% ipython --no-banner

In [1]: import numpy as np

In [2]: from numpy import linalg as LA

In [3]: np.set_printoptions(precision=2, suppress=True, linewidth=120, sign=" ")

In [4]: rd = lambda a: np.round(a, 2) + 0

In [5]: K = np.load("block12.npy")

In [6]: K
Out[6]: 
array([[ -2.45,   2.88,   1.91,   1.91],
       [ -4.49, -10.72,  -6.96,  -2.81],
       [  1.73,  -0.2 ,   0.07,  -2.84],
       [  1.06,   5.93,  -4.38,   0.76],
       [  6.01,  -7.65,  -5.27,  -1.14],
       [  5.02,  -1.61,  -4.34,   4.61],
       [ -1.1 ,   0.32,   5.81,   2.85],
       [ -3.37,  -0.53,   7.79,  -1.32],
       [ -5.06,  -0.62,  -0.09,   3.65],
       [ -3.39,  -5.28,   2.47,   0.07],
       [  1.25,  -0.68,   0.97,  -2.3 ],
       [  7.89,  -2.02,   5.3 ,  -1.68],
       [ -2.86,   5.02,  -0.85,  -7.4 ],
       [  0.29, -12.3 ,   1.62,   5.29],
       [ -1.56,   0.97,   0.73,   1.51],
       [  4.22,   2.76,   4.95,   5.03],
       [  1.95,  -1.72,   0.55,   0.07],
       [  1.8 ,  -6.86,   0.82,   2.26],
       [ -4.23,  -0.54,  -3.67,   1.13],
       [  4.76,   4.46,   6.8 ,  -4.05],
       [  9.51,  -1.67,   0.66,   2.83],
       [ -6.77,  -0.05,  -0.83,   2.88],
       [  1.8 ,  10.01,   2.29,   0.74],
       [  4.46,   2.34,  -1.87,  -1.  ],
       [ -1.01,  -2.88,  -2.54,  -3.08],
       [ -4.06,  -2.1 ,   2.29,   0.35],
       [  6.82,  -8.83,  -0.98,   4.05],
       [ -7.49,   2.39,  -3.01,   3.  ],
       [ -4.69,   1.1 ,   7.2 ,   1.37],
       [  8.22,   0.56,  -0.09,  -2.07],
       [  3.01,  -1.38,  -0.74,   5.29],
       [  0.99,  -0.04,  -6.27,  -2.8 ],
       [ -1.04,   6.1 ,  -2.01,  -4.17],
       [  1.95,   3.79,  -6.53,  -4.95],
       [  0.43,   3.06,   2.77,   1.29],
       [  6.56,  -1.54,  -2.58,   1.6 ],
       [ -2.01,  -1.72,   4.61,  -4.86],
       [ -2.73,   2.64,  -4.86,  -3.11],
       [  1.33,   3.93,   1.16,  -2.17]])

In [7]: proj = K @ LA.solve(K.T @ K, K.T)

In [8]: LA.matrix_rank(np.eye(39) - proj)
Out[8]: np.int64(35)

In [9]: np.allclose(proj @ proj, proj)
Out[9]: True

In [10]: rd(LA.eigvalsh(proj))
Out[10]: 
array([ 0.,  0.,  0.,  0.,  0.,  0.,  0.,  0.,  0.,  0.,  0.,  0.,  0.,  0.,  0.,  0.,  0.,  0.,  0.,  0.,  0.,  0.,
        0.,  0.,  0.,  0.,  0.,  0.,  0.,  0.,  0.,  0.,  0.,  0.,  0.,  1.,  1.,  1.,  1.])
